% python3 -q
>>> import numpy as np
>>> np.set_printoptions(precision=2, suppress=True, linewidth=200)
>>> W0 = np.diag(np.array([2, 2, 1]))
>>> W0
array([[2, 0, 0],
       [0, 2, 0],
       [0, 0, 1]])
>>> W0 @ W0
array([[4, 0, 0],
       [0, 4, 0],
       [0, 0, 1]])
>>> (W0 != 0).astype(int)
array([[1, 0, 0],
       [0, 1, 0],
       [0, 0, 1]])
>>> print(round(np.linalg.det(W0), 2))
4.0
>>> np.einsum("ij,ji->", W0, W0)
np.int64(9)
>>> round(float(np.linalg.det(W0[::-1])), 2)
-4.0
>>> round(float(np.linalg.eigvals(W0).sum().real), 2)
5.0
>>> print(np.linalg.eigvals(W0))
[2. 2. 1.]
>>> B = np.array([[-2, 1, -2, 5], [5, -5, -2, -3], [1, -4, 0, 1], [3, 0, 4, 3]])
>>> J = B.T @ B
>>> J
array([[ 39, -31,   6, -15],
       [-31,  42,   8,  16],
       [  6,   8,  24,   8],
       [-15,  16,   8,  44]])
>>> ev, evecs = np.linalg.eig(J)
>>> round(float(np.prod(ev)), 2)
309136.0
>>> np.sort(np.linalg.eigvals(J @ J))
array([  17.13,  602.4 , 1307.99, 7081.49])
>>> ev
array([84.15,  4.14, 36.17, 24.54])
>>> np.sort(np.linalg.eigvals(J.T))
array([ 4.14, 24.54, 36.17, 84.15])
>>> vec = np.ones(3)
>>> for _ in range(3):
...     vec = W0 @ vec
...     vec /= np.linalg.norm(vec)
...     print(round(vec @ W0 @ vec, 2))
... 
1.89
1.97
1.99
>>> round(float(np.linalg.eigvalsh(W0)[-1]), 2)
2.0
>>> vec
array([0.7 , 0.7 , 0.09])
>>> arr = np.minimum.outer(np.arange(1, 8), np.arange(1, 8)) * 2
>>> arr
array([[ 2,  2,  2,  2,  2,  2,  2],
       [ 2,  4,  4,  4,  4,  4,  4],
       [ 2,  4,  6,  6,  6,  6,  6],
       [ 2,  4,  6,  8,  8,  8,  8],
       [ 2,  4,  6,  8, 10, 10, 10],
       [ 2,  4,  6,  8, 10, 12, 12],
       [ 2,  4,  6,  8, 10, 12, 14]])
>>> q, r_ = np.linalg.qr(W0)
>>> np.allclose(r_.T @ r_, W0.T @ W0)
True
>>> q
array([[ 1.,  0.,  0.],
       [-0.,  1.,  0.],
       [-0., -0.,  1.]])
>>> np.trace(q @ q.T)
np.float64(3.0)
>>> np.abs(np.diag(r_))
array([2., 2., 1.])
>>> q.shape, r_.shape
((3, 3), (3, 3))
>>> abs(r_[0, 0]), np.round(np.linalg.norm(W0[:, 0]), 2)
(np.float64(2.0), np.float64(2.0))
>>> r_
array([[2., 0., 0.],
       [0., 2., 0.],
       [0., 0., 1.]])
>>> np.allclose(arr @ arr.T, arr.T @ arr)
True
>>> np.linalg.matrix_power(arr, 3)
array([[ 1120,  2184,  3144,  3960,  4600,  5040,  5264],
       [ 2184,  4264,  6144,  7744,  9000,  9864, 10304],
       [ 3144,  6144,  8864, 11184, 13008, 14264, 14904],
       [ 3960,  7744, 11184, 14128, 16448, 18048, 18864],
       [ 4600,  9000, 13008, 16448, 19168, 21048, 22008],
       [ 5040,  9864, 14264, 18048, 21048, 23128, 24192],
       [ 5264, 10304, 14904, 18864, 22008, 24192, 25312]])
>>> arr @ arr
array([[ 28,  52,  72,  88, 100, 108, 112],
       [ 52, 100, 140, 172, 196, 212, 220],
       [ 72, 140, 200, 248, 284, 308, 320],
       [ 88, 172, 248, 312, 360, 392, 408],
       [100, 196, 284, 360, 420, 460, 480],
       [108, 212, 308, 392, 460, 508, 532],
       [112, 220, 320, 408, 480, 532, 560]])
>>> print((arr + arr.T) / 2)
[[ 2.  2.  2.  2.  2.  2.  2.]
 [ 2.  4.  4.  4.  4.  4.  4.]
 [ 2.  4.  6.  6.  6.  6.  6.]
 [ 2.  4.  6.  8.  8.  8.  8.]
 [ 2.  4.  6.  8. 10. 10. 10.]
 [ 2.  4.  6.  8. 10. 12. 12.]
 [ 2.  4.  6.  8. 10. 12. 14.]]
>>> assert arr == arr.T
Traceback (most recent call last):
  File "<python-input-37>", line 1, in <module>
    assert arr == arr.T
           ^^^^^^^^^^^^
ValueError: The truth value of an array with more than one element is ambiguous. Use a.any() or a.all()
>>> print(np.sort(np.abs(np.linalg.eigvals(arr))))
[ 0.52  0.6   0.76  1.12  2.    5.24 45.76]
>>> mat = np.array([[5.0, 0.0, 0.0, 0.0, 0.0, 0.0, 0.0, 0.0],
...     [0.0, 9.0, 2.0, 6.0, 2.0, 4.0, 4.0, 4.0],
...     [0.0, 2.0, 6.0, 3.0, 1.0, 2.0, 2.0, 2.0],
...     [0.0, 6.0, 3.0, 14.0, 3.0, 6.0, 6.0, 6.0],
...     [0.0, 2.0, 1.0, 3.0, 6.0, 2.0, 2.0, 2.0],
...     [0.0, 4.0, 2.0, 6.0, 2.0, 9.0, 4.0, 4.0],
...     [0.0, 4.0, 2.0, 6.0, 2.0, 4.0, 9.0, 4.0],
...     [0.0, 4.0, 2.0, 6.0, 2.0, 4.0, 4.0, 9.0]])
>>> round(np.linalg.norm(mat[3], 1), 2), round(float(np.linalg.norm(mat[3], np.inf)), 2)
(np.float64(44.0), 14.0)
>>> round(np.linalg.norm(mat, 2), 2)
np.float64(32.0)
>>> np.linalg.norm(mat, axis=1).argmax()
np.int64(3)
>>> np.round(np.linalg.norm(mat) ** 2 / np.linalg.norm(mat, 2) ** 2, 2)
np.float64(1.17)
>>> vec = np.ones(8)
>>> for _ in range(5):
...     vec = mat @ vec
...     vec /= np.linalg.norm(vec)
...     print(round(vec @ mat @ vec, 2))
... 
31.82
32.0
32.0
32.0
32.0
>>> np.round(np.linalg.eigvalsh(mat)[-1], 2)
np.float64(32.0)
>>> print(np.trace(mat))
67.0
>>> (mat + mat.T) / 2
array([[ 5.,  0.,  0.,  0.,  0.,  0.,  0.,  0.],
       [ 0.,  9.,  2.,  6.,  2.,  4.,  4.,  4.],
       [ 0.,  2.,  6.,  3.,  1.,  2.,  2.,  2.],
       [ 0.,  6.,  3., 14.,  3.,  6.,  6.,  6.],
       [ 0.,  2.,  1.,  3.,  6.,  2.,  2.,  2.],
       [ 0.,  4.,  2.,  6.,  2.,  9.,  4.,  4.],
       [ 0.,  4.,  2.,  6.,  2.,  4.,  9.,  4.],
       [ 0.,  4.,  2.,  6.,  2.,  4.,  4.,  9.]])
>>> mat @ mat
array([[ 25.,   0.,   0.,   0.,   0.,   0.,   0.,   0.],
       [  0., 173.,  74., 222.,  74., 148., 148., 148.],
       [  0.,  74.,  62., 111.,  37.,  74.,  74.,  74.],
       [  0., 222., 111., 358., 111., 222., 222., 222.],
       [  0.,  74.,  37., 111.,  62.,  74.,  74.,  74.],
       [  0., 148.,  74., 222.,  74., 173., 148., 148.],
       [  0., 148.,  74., 222.,  74., 148., 173., 148.],
       [  0., 148.,  74., 222.,  74., 148., 148., 173.]])
>>> np.linalg.determinant(mat)
Traceback (most recent call last):
  File "<python-input-50>", line 1, in <module>
    np.linalg.determinant(mat)
    ^^^^^^^^^^^^^^^^^^^^^
AttributeError: module 'numpy.linalg' has no attribute 'determinant'
>>> low = np.linalg.cholesky(mat)
>>> np.diag(low) ** 2
array([5.  , 9.  , 5.56, 9.5 , 5.26, 6.  , 5.83, 5.71])
>>> low @ low.T
array([[ 5.,  0.,  0.,  0.,  0.,  0.,  0.,  0.],
       [ 0.,  9.,  2.,  6.,  2.,  4.,  4.,  4.],
       [ 0.,  2.,  6.,  3.,  1.,  2.,  2.,  2.],
       [ 0.,  6.,  3., 14.,  3.,  6.,  6.,  6.],
       [ 0.,  2.,  1.,  3.,  6.,  2.,  2.,  2.],
       [ 0.,  4.,  2.,  6.,  2.,  9.,  4.,  4.],
       [ 0.,  4.,  2.,  6.,  2.,  4.,  9.,  4.],
       [ 0.,  4.,  2.,  6.,  2.,  4.,  4.,  9.]])
>>> X = np.loadtxt("mat.csv", delimiter=",")
>>> X
array([[-3.,  0.],
       [ 0., -2.]])
>>> W1 = np.array([[-1, 5], [3, 1], [2, 0], [4, 4], [-5, 3], [3, -1], [-2, 0], [-5, -2]])
>>> beta = np.array([3, 1])
>>> H = np.maximum(mat @ W1 + beta, 0)
>>> (H > 0).astype(int)
array([[0, 1],
       [1, 1],
       [1, 1],
       [1, 1],
       [0, 1],
       [1, 1],
       [1, 1],
       [0, 1]])
>>> H
array([[ 0., 26.],
       [32., 28.],
       [20., 12.],
       [44., 54.],
       [ 0., 27.],
       [32., 18.],
       [ 7., 23.],
       [ 0., 13.]])
>>> np.linalg.matrix_rank(H)
np.int64(2)
>>> W2 = np.array([[7, 3], [9, 5]])
>>> W1 @ W2
array([[ 38,  22],
       [ 30,  14],
       [ 14,   6],
       [ 64,  32],
       [ -8,   0],
       [ 12,   4],
       [-14,  -6],
       [-53, -25]])
>>> P = np.triu(np.array([[3, 1], [-2, 0]]), 1) + np.eye(2)
>>> B = P @ X @ np.linalg.inv(P)
>>> print(np.trace(B), np.trace(X))
-5.0 -5.0
>>> B
array([[-3.,  1.],
       [ 0., -2.]])
>>> round(np.linalg.det(B), 2)
np.float64(6.0)
>>> rng = np.random.default_rng(863)
>>> B = X + rng.integers(-2, 3, (2, 1)) @ rng.integers(-2, 3, (1, 2))
>>> B
array([[-3.,  1.],
       [ 0., -1.]])
>>> print(B - X)
[[0. 1.]
 [0. 1.]]
>>> np.linalg.svd(B - X, compute_uv=False)
array([1.41, 0.  ])
>>> F = np.loadtxt("layer19.csv", delimiter=",")
>>> F
array([[  5.,   4.,   2.,   5.,   8.,   3.],
       [  6.,  12.,   4.,   8.,   8.,   4.],
       [  8.,  20.,   6.,  12.,  13.,   9.],
       [ 13.,  24.,  10.,  19.,  15.,  17.],
       [ 21.,  24.,  18.,  25.,  21.,  17.],
       [ 23.,  26.,  18.,  28.,  28.,  26.],
       [ 28.,  34.,  20.,  30.,  36.,  31.],
       [ 36.,  41.,  24.,  36.,  40.,  39.],
       [ 44.,  41.,  28.,  43.,  44.,  48.],
       [ 50.,  48.,  28.,  44.,  46.,  48.],
       [ 51.,  52.,  34.,  53.,  52.,  52.],
       [ 60.,  53.,  42.,  56.,  57.,  55.],
       [ 69.,  59.,  50.,  62.,  66.,  58.],
       [ 69.,  66.,  53.,  71.,  75.,  60.],
       [ 75.,  71.,  53.,  71.,  77.,  69.],
       [ 78.,  79.,  56.,  77.,  78.,  70.],
       [ 86.,  88.,  61.,  79.,  87.,  78.],
       [ 95.,  90.,  65.,  83.,  88.,  81.],
       [ 99.,  99.,  73.,  84.,  93.,  85.],
       [106., 108.,  79.,  85.,  97.,  87.],
       [113., 112.,  86.,  85., 101.,  95.],
       [122., 116.,  86.,  91., 109., 104.],
       [124., 125.,  86.,  92., 115., 110.],
       [129., 128.,  88.,  92., 119., 116.],
       [136., 136.,  88.,  99., 119., 119.],
       [138., 138.,  91.,  99., 121., 124.]])
>>> B = np.c_[F[:, :5] @ np.array([[0, 2, -2, -2, -1],
...     [3, 3, -1, 1, 0],
...     [-2, -1, -3, 0, -3],
...     [3, 0, 1, 2, -3],
...     [2, -3, 2, 1, 2]]), np.array([-2, 1, 1, 2, 1, -2, 2, 0, 1, 1, 0, 0, 0, 2, -2, 0, 1, 0, 2, 2, 2, 1, -2, 0, 1, -2])]
>>> B
array([[  39.,   -4.,    1.,   12.,  -10.,   -2.],
       [  68.,   20.,  -12.,   24.,  -26.,    1.],
       [ 110.,   31.,  -16.,   41.,  -36.,    1.],
       [ 139.,   43.,  -31.,   51.,  -70.,    2.],
       [ 153.,   33.,  -53.,   53., -108.,    1.],
       [ 182.,   22.,  -42.,   64., -105.,   -2.],
       [ 224.,   30.,  -48.,   74., -106.,    2.],
       [ 263.,   51.,  -69.,   81., -136.,    0.],
       [ 284.,   51.,  -82.,   83., -169.,    1.],
       [ 312.,   78.,  -96.,   82., -174.,    1.],
       [ 351.,   68.,  -99.,  108., -208.,    0.],
       [ 357.,   66., -129.,  102., -240.,    0.],
       [ 395.,   67., -153.,  111., -273.,    0.],
       [ 455.,   58., -142.,  145., -291.,    2.],
       [ 474.,   79., -155.,  140., -293.,   -2.],
       [ 512.,  103., -170.,  155., -321.,    0.],
       [ 553.,  114., -190.,  161., -332.,    1.],
       [ 565.,  131., -216.,  154., -363.,    0.],
       [ 589.,  143., -246.,  162., -384.,    2.],
       [ 615.,  166., -278.,  163., -404.,    2.],
       [ 621.,  173., -309.,  157., -424.,    2.],
       [ 667.,  179., -309.,  163., -435.,    1.],
       [ 709.,  192., -309.,  176., -428.,   -2.],
       [ 722.,  197., -320.,  173., -431.,    0.],
       [ 767.,  235., -335.,  181., -459.,    1.],
       [ 771.,  236., -346.,  181., -466.,   -2.]])
>>> np.linalg.norm(np.linalg.qr(F)[0].T @ B, axis=0) ** 2 / ((B ** 2).sum(axis=0) + 1e-12)
array([1.  , 1.  , 1.  , 1.  , 1.  , 0.32])
>>> np.round(np.linalg.lstsq(F, B[:, 0])[0], 2) + 0
array([ 0.,  3., -2.,  3.,  2.,  0.])
>>> np.linalg.matrix_rank(np.c_[F, B])
np.int64(7)
